In [1]: import numpy as np

In [2]: import numpy.linalg as la

In [3]: np.set_printoptions(precision=2, suppress=True, linewidth=120)

In [4]: F = np.load("test18.npy")

In [5]: F
Out[5]: 
array([[ 0,  1,  1, -1],
       [ 0,  0, -1,  1],
       [ 0,  0,  0,  2],
       [ 0,  0,  0,  0]])

In [6]: r0 = np.array([3, 1, 2])

In [7]: np.convolve(F[0], r0)
Out[7]: array([ 0,  3,  4,  0,  1, -2])

In [8]: np.polyval(r0, F[0])
Out[8]: array([2, 6, 6, 4])

In [9]: ang = np.radians(36)

In [10]: r_ = np.eye(4)

In [11]: r_[2, 2] = r_[0, 0] = np.cos(ang)

In [12]: r_[2, 0], r_[0, 2] = -np.sin(ang), np.sin(ang)

In [13]: r_
Out[13]: 
array([[ 0.81,  0.  ,  0.59,  0.  ],
       [ 0.  ,  1.  ,  0.  ,  0.  ],
       [-0.59,  0.  ,  0.81,  0.  ],
       [ 0.  ,  0.  ,  0.  ,  1.  ]])

In [14]: out = F @ r_.T

In [15]: np.round(la.det(r_), 2), np.round(np.trace(r_), 2)
Out[15]: (np.float64(1.0), np.float64(3.62))

In [16]: la.svd(F, compute_uv=False), la.svd(out, compute_uv=False)
Out[16]: (array([2.67, 1.23, 0.61, 0.  ]), array([2.67, 1.23, 0.61, 0.  ]))

In [17]: np.allclose(la.norm(F, axis=1), la.norm(out, axis=1))
Out[17]: True

In [18]: np.abs(out - F).max(axis=0)
Out[18]: array([0.59, 0.  , 0.19, 0.  ])

In [19]: rng = np.random.default_rng(9417)

In [20]: z = rng.permutation(4)

In [21]: z
Out[21]: array([3, 2, 0, 1])

In [22]: out = F[z][:, z]

In [23]: np.sort(np.abs(la.eigvals(out)))
Out[23]: array([0., 0., 0., 0.])

In [24]: np.allclose(out, F)
Out[24]: False

In [25]: F.mean(axis=0)
Out[25]: array([0.  , 0.25, 0.  , 0.5 ])

In [26]: F.shape
Out[26]: (4, 4)

In [27]: np.abs(F).max()
Out[27]: np.int64(2)

In [28]: la.svd(F, compute_uv=False)
Out[28]: array([2.67, 1.23, 0.61, 0.  ])

In [29]: np.diff(F, axis=0)
Out[29]: 
array([[ 0, -1, -2,  2],
       [ 0,  0,  1,  1],
       [ 0,  0,  0, -2]])

In [30]: np.count_nonzero(F)
Out[30]: np.int64(6)

In [31]: F - F[0]
Out[31]: 
array([[ 0,  0,  0,  0],
       [ 0, -1, -2,  2],
       [ 0, -1, -1,  3],
       [ 0, -1, -1,  1]])

In [32]: [int(la.matrix_rank(la.matrix_power(F, p))) for p in range(1, 5)]
Out[32]: [3, 2, 1, 0]

In [33]: np.sort(la.eigvals(F))
Out[33]: array([0., 0., 0., 0.])

In [34]: la.matrix_rank(F - F[0, 0] * np.eye(4))
Out[34]: np.int64(3)

In [35]: m1 = np.load("mat.npy")

In [36]: m1
Out[36]: 
array([[ 1.8 , -0.31,  2.24, -1.15, -0.03],
       [-0.31,  1.38, -1.68,  0.89, -0.52],
       [ 2.24, -1.68, -0.5 ,  1.03, -0.35],
       [-1.15,  0.89,  1.03,  1.6 ,  0.17],
       [-0.03, -0.52, -0.35,  0.17,  1.71]])

In [37]: w1 = np.array([[0, 4, 5, 3], [1, 1, 0, 2], [3, 2, 1, 4], [5, 5, 2, 0], [2, 5, 2, 3]])

In [38]: c = np.array([3, 3, 3, 5])

In [39]: H = np.maximum(m1 @ w1 + c, 0)

In [40]: la.matrix_rank(H)
Out[40]: np.int64(4)

In [41]: (H > 0).mean(axis=0)
Out[41]: array([1. , 1. , 1. , 0.8])

In [42]: W2 = np.array([[2, 0], [0, 0], [2, 2], [4, 5]])

In [43]: (H @ W2).round(6).argmax(axis=1)
Out[43]: array([1, 0, 0, 0, 0])

In [44]: w1 @ W2
Out[44]: 
array([[22, 25],
       [10, 10],
       [24, 22],
       [14,  4],
       [20, 19]])

In [45]: H @ W2
Out[45]: 
array([[105.56, 117.01],
       [  6.52,   1.02],
       [ 59.9 ,  56.67],
       [ 66.12,  43.44],
       [ 54.32,  50.52]])

In [46]: evals, evecs = la.eigh(m1)

In [47]: x0 = np.array([-2, 4, -7, -3, 2])

In [48]: round(x0 @ m1 @ x0 / (x0 @ x0), 2), round(float(evals[0]), 2), round(float(evals[-1]), 2)
Out[48]: (np.float64(2.38), -3.0, 4.0)

In [49]: (np.sign(evecs[:, -1].round(6)) == np.sign(evecs[0, -1].round(6))).astype(int)
Out[49]: array([1, 0, 1, 0, 1])

In [50]: np.abs(m1).sum(axis=1).max(), np.round(np.abs(evals).max(), 2)
Out[50]: (np.float64(5.8), np.float64(4.0))

In [51]: x0 @ m1 @ x0
Out[51]: np.float64(195.56)

In [52]: def softmax(z):
    ...:     e = np.exp(z - z.max(axis=-1, keepdims=True))
    ...:     return e / e.sum(axis=-1, keepdims=True)
    ...: 

In [53]: softmax(m1[1] + 4)
Out[53]: array([0.09, 0.5 , 0.02, 0.31, 0.08])

In [54]: softmax(m1).sum(axis=1)
Out[54]: array([1., 1., 1., 1., 1.])

In [55]: scores = m1 @ m1.T / np.sqrt(5)

In [56]: softmax(scores)[1] @ m1
Out[56]: array([-0.28,  1.14, -1.29,  0.93, -0.35])

In [57]: proj = np.triu(np.array([[-2, 1, -1, 1, -2],
    ...:     [1, -1, 0, 0, 2],
    ...:     [1, -1, -2, 0, -2],
    ...:     [-1, 0, -1, -1, -2],
    ...:     [-2, -2, -2, 0, -1]]), 1) + np.eye(5)

In [58]: out = proj @ m1 @ la.inv(proj)

In [59]: np.poly(out)
Out[59]: array([  1.  ,  -5.99,   0.97,  47.88, -91.51,  47.6 ])

In [60]: round(la.det(out), 2)
Out[60]: np.float64(-47.6)

In [61]: round(float(np.trace(out)), 2), round(np.trace(m1), 2)
Out[61]: (5.99, np.float64(5.99))

In [62]: W2 = 10 * np.array([[0.7, 1.2, 0.3, -1.3], [-0.8, 1.3, -0.9, -1.6]])

In [63]: z = rng.integers(0, 2, 18)

In [64]: X = W2[z] + rng.normal(size=(18, 4))

In [65]: X
Out[65]: 
array([[  5.7 ,  12.82,   3.92, -13.98],
       [  8.68,  10.92,   4.25, -12.5 ],
       [  8.52,  11.67,   2.83, -13.55],
       [ -8.44,  14.67, -10.05, -17.92],
       [ -6.53,  13.52,  -8.55, -15.03],
       [  6.26,  11.32,   1.42, -12.03],
       [ -7.41,  11.92,  -7.46, -15.74],
       [  6.79,  13.79,   3.1 , -13.82],
       [ -8.91,  11.89,  -8.89, -14.62],
       [  7.43,  13.96,   1.98, -13.  ],
       [  7.  ,  13.06,   1.91, -12.23],
       [  7.52,  12.35,   2.44, -13.37],
       [  7.36,  12.25,   3.36, -13.38],
       [  8.07,  11.11,   3.84, -13.31],
       [ -7.13,  10.87,  -9.02, -15.78],
       [  7.17,  11.84,   4.24, -11.94],
       [ -9.54,  14.21, -11.6 , -16.22],
       [  6.27,  10.83,   3.95, -12.5 ]])

In [66]: left, s, Vh = la.svd(X)

In [67]: s
Out[67]: array([80.01, 39.82,  3.71,  2.94])

In [68]: out = left[:, :2] @ np.diag(s[:2]) @ Vh[:2]

In [69]: round(la.norm(X - out) / la.norm(X), 2)
Out[69]: np.float64(0.05)

In [70]: round(la.norm(X - out, 2), 2), round(s[2], 2)
Out[70]: (np.float64(3.71), np.float64(3.71))

In [71]: z = X[:, 3] > np.median(X[:, 3])

In [72]: r0 = X[z].mean(axis=0) - X[~z].mean(axis=0)

In [73]: r0
Out[73]: array([10.3 , -0.86,  8.12,  2.49])

In [74]: cov = np.cov(X, rowvar=False)

In [75]: round(float(np.corrcoef(X[:, 2], X[:, 1])[0, 1]), 2)
Out[75]: -0.36

In [76]: la.eigvalsh(cov)[::-1]
Out[76]: array([94.16,  1.61,  0.65,  0.45])

In [77]: np.corrcoef(X.T)
Out[77]: 
array([[ 1.  , -0.31,  0.98,  0.86],
       [-0.31,  1.  , -0.36, -0.47],
       [ 0.98, -0.36,  1.  ,  0.86],
       [ 0.86, -0.47,  0.86,  1.  ]])

In [78]: np.median(X, axis=0)
Out[78]: array([  6.53,  12.08,   2.21, -13.46])

In [79]: np.argwhere(np.triu(np.abs(np.corrcoef(X.T)) > 0.8, 1))
Out[79]: 
array([[0, 2],
       [0, 3],
       [2, 3]])

In [80]: cov
Out[80]: 
array([[55.45, -2.81, 44.71, 10.53],
       [-2.81,  1.52, -2.67, -0.96],
       [44.71, -2.67, 37.19,  8.64],
       [10.53, -0.96,  8.64,  2.71]])

In [81]: cov.shape
Out[81]: (4, 4)

In [82]: np.argsort(-X.std(axis=0).round(6), kind="stable")
Out[82]: array([0, 2, 3, 1])

In [83]: proj = X @ la.solve(X.T @ X, X.T)

In [84]: proj @ X[:, 0]
Out[84]: 
array([ 5.7 ,  8.68,  8.52, -8.44, -6.53,  6.26, -7.41,  6.79, -8.91,  7.43,  7.  ,  7.52,  7.36,  8.07, -7.13,  7.17,
       -9.54,  6.27])

In [85]: np.allclose(proj @ proj, proj)
Out[85]: True

In [86]: np.diag(proj)
Out[86]: array([0.36, 0.15, 0.28, 0.2 , 0.21, 0.13, 0.26, 0.17, 0.21, 0.28, 0.24, 0.13, 0.09, 0.2 , 0.42, 0.18, 0.31, 0.2 ])

In [87]: W2 = X[[15, 2]].astype(float)

In [88]: for _ in range(3):
    ...:     z = la.norm(X[:, None] - W2, axis=-1).argmin(axis=1)
    ...:     W2 = np.array([X[z == j].mean(axis=0) for j in range(2)])
    ...: 

In [89]: z
Out[89]: array([0, 0, 0, 1, 1, 0, 1, 0, 1, 0, 0, 0, 0, 0, 1, 0, 1, 0])

In [90]: W2[1] - W2[0]
Out[90]: array([-15.22,   0.69, -12.36,  -2.92])

In [91]: np.bincount(z)
Out[91]: array([12,  6])

In [92]: M = np.array([[5.0, 1.0, 1.0, 1.0, 1.0],
    ...:     [1.0, 5.0, 1.0, 1.0, 1.0],
    ...:     [1.0, 1.0, 5.0, 1.0, 1.0],
    ...:     [1.0, 1.0, 1.0, 5.0, 1.0],
    ...:     [1.0, 1.0, 1.0, 1.0, 5.0]])

In [93]: low = la.cholesky(M)

In [94]: M / np.sqrt(np.outer(np.diag(M), np.diag(M)))
Out[94]: 
array([[1. , 0.2, 0.2, 0.2, 0.2],
       [0.2, 1. , 0.2, 0.2, 0.2],
       [0.2, 0.2, 1. , 0.2, 0.2],
       [0.2, 0.2, 0.2, 1. , 0.2],
       [0.2, 0.2, 0.2, 0.2, 1. ]])

In [95]: np.prod(np.diag(low)) ** 2, round(float(la.det(M)), 2)
Out[95]: (np.float64(2304.0), 2304.0)

In [96]: low
Out[96]: 
array([[2.24, 0.  , 0.  , 0.  , 0.  ],
       [0.45, 2.19, 0.  , 0.  , 0.  ],
       [0.45, 0.37, 2.16, 0.  , 0.  ],
       [0.45, 0.37, 0.31, 2.14, 0.  ],
       [0.45, 0.37, 0.31, 0.27, 2.12]])

In [97]: np.round(la.det(M.T), 2)
Out[97]: np.float64(2304.0)

In [98]: la.eigvals(M)
Out[98]: array([4., 9., 4., 4., 4.])

In [99]: np.round(la.det(2 * M), 2), np.round(la.det(M), 2)
Out[99]: (np.float64(73728.0), np.float64(2304.0))

In [100]: mat = np.loadtxt("arr.csv", delimiter=",")

In [101]: mat
Out[101]: 
array([[-0.09, -0.61,  0.74,  0.24, -0.08],
       [ 0.05, -0.03, -0.21,  0.28, -0.94],
       [-0.6 , -0.58, -0.54,  0.01,  0.11],
       [-0.09, -0.11,  0.16, -0.93, -0.31],
       [ 0.79, -0.53, -0.3 , -0.09,  0.09]])

In [102]: softmax(mat).sum(axis=1)
Out[102]: array([1., 1., 1., 1., 1.])

In [103]: np.round(softmax(10 * mat[4]), 2) + 0
Out[103]: array([1., 0., 0., 0., 0.])

In [104]: softmax(mat[4] + 5)
Out[104]: array([0.4 , 0.11, 0.13, 0.16, 0.2 ])

In [105]: softmax(mat[4])
Out[105]: array([0.4 , 0.11, 0.13, 0.16, 0.2 ])

In [106]: scores = mat @ mat.T / np.sqrt(5)

In [107]: softmax(scores)[4] @ mat
Out[107]: array([ 0.09, -0.39, -0.06, -0.1 , -0.19])

In [108]: softmax(scores)
Out[108]: 
array([[0.28, 0.18, 0.18, 0.18, 0.18],
       [0.18, 0.28, 0.18, 0.18, 0.18],
       [0.18, 0.18, 0.28, 0.18, 0.18],
       [0.18, 0.18, 0.18, 0.28, 0.18],
       [0.18, 0.18, 0.18, 0.18, 0.28]])

In [109]: softmax(scores).round(6).argmax(axis=1)
Out[109]: array([0, 1, 2, 3, 4])
